>>> import numpy as np
>>> from numpy import linalg as LA
>>> np.set_printoptions(precision=2, suppress=True, linewidth=140, legacy="1.25")
>>> def rd(a):
...     return np.round(a, 2) + 0
... 
>>> E = np.load("sample4.npy")
>>> rd(E)
array([[ 0.78, -0.04,  0.01, -0.09, -0.16,  0.15,  0.13, -0.31],
       [-0.04,  0.07,  0.12, -0.21,  0.02, -0.07, -0.02,  0.03],
       [ 0.01,  0.12,  0.62, -0.08, -0.15, -0.31, -0.26, -0.16],
       [-0.09, -0.21, -0.08,  0.88, -0.19, -0.01, -0.06, -0.1 ],
       [-0.16,  0.02, -0.15, -0.19,  0.26,  0.25, -0.2 ,  0.06],
       [ 0.15, -0.07, -0.31, -0.01,  0.25,  0.48, -0.23, -0.1 ],
       [ 0.13, -0.02, -0.26, -0.06, -0.2 , -0.23,  0.67,  0.2 ],
       [-0.31,  0.03, -0.16, -0.1 ,  0.06, -0.1 ,  0.2 ,  0.24]])
>>> # projection: eigenvalues are 0 or 1
>>> U, s, vt = LA.svd(E)
>>> np.argmax(s[:-1] / (s[1:] + 1e-6)) + 1
4
>>> rd(s)
array([1., 1., 1., 1., 0., 0., 0., 0.])
>>> A2 = U[:, :4] @ np.diag(s[:4]) @ vt[:4]
>>> rd(A2)
array([[ 0.78, -0.04,  0.01, -0.09, -0.16,  0.15,  0.13, -0.31],
       [-0.04,  0.07,  0.12, -0.21,  0.02, -0.07, -0.02,  0.03],
       [ 0.01,  0.12,  0.62, -0.08, -0.15, -0.31, -0.26, -0.16],
       [-0.09, -0.21, -0.08,  0.88, -0.19, -0.01, -0.06, -0.1 ],
       [-0.16,  0.02, -0.15, -0.19,  0.26,  0.25, -0.2 ,  0.06],
       [ 0.15, -0.07, -0.31, -0.01,  0.25,  0.48, -0.23, -0.1 ],
       [ 0.13, -0.02, -0.26, -0.06, -0.2 , -0.23,  0.67,  0.2 ],
       [-0.31,  0.03, -0.16, -0.1 ,  0.06, -0.1 ,  0.2 ,  0.24]])
>>> rd(LA.norm(E - A2, 2)), rd(s[4])
(0.0, 0.0)
>>> rd(np.abs(E - A2).max())
0.0
>>> LA.cond(E) > 100
True
>>> [round(float(x), 2) for x in LA.svd(E, compute_uv=False)[:3]]
[1.0, 1.0, 1.0]
>>> rd(LA.norm(E, 2) / LA.norm(E))
0.5
>>> np.argsort(-LA.norm(E, axis=0).round(6), kind="stable")[:3]
array([3, 0, 6])
>>> LA.matrix_rank(E, rtol=0.1)
4
>>> np.abs(np.diag(LA.qr(E)[1])) > 1e-9
array([ True,  True,  True,  True, False, False, False, False])
>>> rd(E @ LA.pinv(E) @ E)
array([[ 0.78, -0.04,  0.01, -0.09, -0.16,  0.15,  0.13, -0.31],
       [-0.04,  0.07,  0.12, -0.21,  0.02, -0.07, -0.02,  0.03],
       [ 0.01,  0.12,  0.62, -0.08, -0.15, -0.31, -0.26, -0.16],
       [-0.09, -0.21, -0.08,  0.88, -0.19, -0.01, -0.06, -0.1 ],
       [-0.16,  0.02, -0.15, -0.19,  0.26,  0.25, -0.2 ,  0.06],
       [ 0.15, -0.07, -0.31, -0.01,  0.25,  0.48, -0.23, -0.1 ],
       [ 0.13, -0.02, -0.26, -0.06, -0.2 , -0.23,  0.67,  0.2 ],
       [-0.31,  0.03, -0.16, -0.1 ,  0.06, -0.1 ,  0.2 ,  0.24]])
>>> LA.lstsq(E[:-1].T, E[-1])[2]
4
